$ python -q
>>> import numpy as np
>>> from numpy import linalg as LA
>>> np.set_printoptions(precision=4, suppress=True, linewidth=100, floatmode="fixed")
>>> rd = lambda a: np.round(a, 4) + 0
>>> X = np.loadtxt("layer16.csv", delimiter=",")
>>> X
array([[1.0000, 0.0000, 0.0000, 0.0000, 0.0000, 0.0000, 0.0000],
       [0.0000, 0.5000, 0.0000, 0.0000, 0.0000, 0.2500, 0.2500],
       [0.0000, 0.0000, 0.6667, 0.3333, 0.0000, 0.0000, 0.0000],
       [0.0000, 0.0000, 0.0000, 1.0000, 0.0000, 0.0000, 0.0000],
       [0.0000, 0.3333, 0.0000, 0.0000, 0.6667, 0.0000, 0.0000],
       [0.5000, 0.0000, 0.0000, 0.0000, 0.0000, 0.5000, 0.0000],
       [0.0000, 0.0000, 0.0000, 0.0000, 0.5000, 0.0000, 0.5000]])
>>> # rows sum to 1
>>> def softmax(z):
...     e = np.exp(z - z.max(axis=-1, keepdims=True))
...     return e / e.sum(axis=-1, keepdims=True)
... 
>>> rd(softmax(10 * X[0]))
array([0.9997, 0.0000, 0.0000, 0.0000, 0.0000, 0.0000, 0.0000])
>>> rd(softmax(X[0]))
array([0.3118, 0.1147, 0.1147, 0.1147, 0.1147, 0.1147, 0.1147])
>>> S = X @ X.T / np.sqrt(7)
>>> print(rd(softmax(S)[0] @ X))
[0.2691 0.1087 0.0870 0.1739 0.1522 0.1114 0.0978]
>>> rd(LA.det(X))
np.float64(0.0694)
>>> print(rd(np.sort(LA.eigvals(X).real)))
[0.3773 0.3773 0.5000 0.6667 0.9121 1.0000 1.0000]
>>> rd(LA.matrix_power(X, 100))
array([[1.0000, 0.0000, 0.0000, 0.0000, 0.0000, 0.0000, 0.0000],
       [0.9999, 0.0000, 0.0000, 0.0000, 0.0000, 0.0000, 0.0000],
       [0.0000, 0.0000, 0.0000, 1.0000, 0.0000, 0.0000, 0.0000],
       [0.0000, 0.0000, 0.0000, 1.0000, 0.0000, 0.0000, 0.0000],
       [0.9999, 0.0000, 0.0000, 0.0000, 0.0000, 0.0000, 0.0000],
       [1.0000, 0.0000, 0.0000, 0.0000, 0.0000, 0.0000, 0.0000],
       [0.9998, 0.0000, 0.0000, 0.0000, 0.0001, 0.0000, 0.0000]])
>>> rd(np.sort(np.abs(LA.eigvals(X)))[::-1])
array([1.0000, 1.0000, 0.9121, 0.6667, 0.5000, 0.4779, 0.4779])
>>> p = np.eye(7)[3]
>>> for _ in range(4):
...     p = p @ X
...     print(p.round(4))
... 
[0.0000 0.0000 0.0000 1.0000 0.0000 0.0000 0.0000]
[0.0000 0.0000 0.0000 1.0000 0.0000 0.0000 0.0000]
[0.0000 0.0000 0.0000 1.0000 0.0000 0.0000 0.0000]
[0.0000 0.0000 0.0000 1.0000 0.0000 0.0000 0.0000]
>>> F = np.tril(np.array([[3, 4, 3, 1, -5, 5, -1],
...     [-3, 0, 0, 5, -5, -5, 3],
...     [-5, 2, 1, -5, 5, 2, 5],
...     [0, 5, 1, 4, -4, 4, -3],
...     [3, -3, 5, 4, 1, 2, -4],
...     [-2, 5, 3, 2, -1, 3, 1],
...     [-5, -1, -1, -1, -3, -5, -1]]), -1) + np.eye(7, dtype=int)
>>> F
array([[ 1,  0,  0,  0,  0,  0,  0],
       [-3,  1,  0,  0,  0,  0,  0],
       [-5,  2,  1,  0,  0,  0,  0],
       [ 0,  5,  1,  1,  0,  0,  0],
       [ 3, -3,  5,  4,  1,  0,  0],
       [-2,  5,  3,  2, -1,  1,  0],
       [-5, -1, -1, -1, -3, -5,  1]])
>>> # triangular: eigenvalues sit on the diagonal
>>> rng = np.random.default_rng(34)
>>> lab = rng.permutation(7)
>>> lab
array([6, 2, 0, 1, 5, 3, 4])
>>> out = F[lab][:, lab]
>>> rd(LA.det(out)), rd(LA.det(F[lab]))
(np.float64(1.0), np.float64(1.0))
>>> print(np.allclose(out, F))
False
>>> r0 = np.array([8, -8])
>>> np.cross(F[4, :3], F[0, :3])
array([0, 5, 3])
>>> print(np.polyval(r0, F[4]))
[ 16 -32  32  24   0  -8  -8]
>>> np.array([np.convolve(row, r0, "same") for row in F])
array([[  8,  -8,   0,   0,   0,   0,   0],
       [-24,  32,  -8,   0,   0,   0,   0],
       [-40,  56,  -8,  -8,   0,   0,   0],
       [  0,  40, -32,   0,  -8,   0,   0],
       [ 24, -48,  64,  -8, -24,  -8,   0],
       [-16,  56, -16,  -8, -24,  16,  -8],
       [-40,  32,   0,   0, -16, -16,  48]])
>>> np.correlate(F[4], F[0], "full")
array([ 0,  0,  0,  0,  0,  0,  3, -3,  5,  4,  1,  0,  0])
>>> arr = np.array([[0, -2, -4, 6, 1],
...     [2, 0, 8, 7, -3],
...     [4, -8, 0, 1, 0],
...     [-6, -7, -1, 0, 3],
...     [-1, 3, 0, -3, 0]])
>>> arr
array([[ 0, -2, -4,  6,  1],
       [ 2,  0,  8,  7, -3],
       [ 4, -8,  0,  1,  0],
       [-6, -7, -1,  0,  3],
       [-1,  3,  0, -3,  0]])
>>> # antisymmetric, zero diagonal
>>> U, sigma, VT = LA.svd(arr)
>>> V = VT[:(sigma > 1e-8).sum()]
>>> x0 = arr[0] + 3 * arr[1] + rng.integers(2) * np.eye(5)[1]
>>> x0
array([ 6.0000, -1.0000, 20.0000, 27.0000, -8.0000])
>>> LA.matrix_rank(np.vstack([arr, x0]))
np.int64(5)
>>> rd(np.diag(V.T @ V))
array([0.9313, 0.9811, 0.9437, 0.9975, 0.1464])
>>> LA.lstsq(arr[:-1].T, arr[-1])[2]
np.int32(4)
>>> np.abs(np.diag(LA.qr(arr)[1])) > 1e-9
array([ True,  True,  True,  True, False])
>>> np.allclose(arr[:-1].T @ LA.lstsq(arr[:-1].T, arr[-1])[0], arr[-1])
True
>>> data = np.load("case15.npy")
>>> data
array([[  8.0000,  -9.0000,  -3.0000,   0.0000,   0.0000,  12.0000,   3.0000],
       [ -9.0000,   8.0000,   3.0000,   0.0000,   0.0000, -12.0000,  -3.0000],
       [ -3.0000,   3.0000,   0.0000,   0.0000,   0.0000,  -4.0000,  -1.0000],
       [  0.0000,   0.0000,   0.0000,  -1.0000,   0.0000,   0.0000,   0.0000],
       [  0.0000,   0.0000,   0.0000,   0.0000,  -1.0000,   0.0000,   0.0000],
       [ 12.0000, -12.0000,  -4.0000,   0.0000,   0.0000,  15.0000,   4.0000],
       [  3.0000,  -3.0000,  -1.0000,   0.0000,   0.0000,   4.0000,   0.0000]])
>>> U, sigma, VT = LA.svd(data)
>>> print(np.argmax(sigma[:-1] / (sigma[1:] + 1e-6)) + 1)
1
>>> rd(sigma)
array([35.0000,  1.0000,  1.0000,  1.0000,  1.0000,  1.0000,  1.0000])
>>> out = U[:, :1] @ np.diag(sigma[:1]) @ VT[:1]
>>> rd(LA.norm(data - out, 2)), rd(sigma[1])
(np.float64(1.0), np.float64(1.0))
>>> rd(out)
array([[  8.7500,  -8.7500,  -2.9167,   0.0000,   0.0000,  11.6667,   2.9167],
       [ -8.7500,   8.7500,   2.9167,   0.0000,   0.0000, -11.6667,  -2.9167],
       [ -2.9167,   2.9167,   0.9722,   0.0000,   0.0000,  -3.8889,  -0.9722],
       [  0.0000,   0.0000,   0.0000,   0.0000,   0.0000,   0.0000,   0.0000],
       [  0.0000,   0.0000,   0.0000,   0.0000,   0.0000,   0.0000,   0.0000],
       [ 11.6667, -11.6667,  -3.8889,   0.0000,   0.0000,  15.5556,   3.8889],
       [  2.9167,  -2.9167,  -0.9722,   0.0000,   0.0000,   3.8889,   0.9722]])
>>> rd(LA.norm(data - out) / LA.norm(data))
np.float64(0.0698)
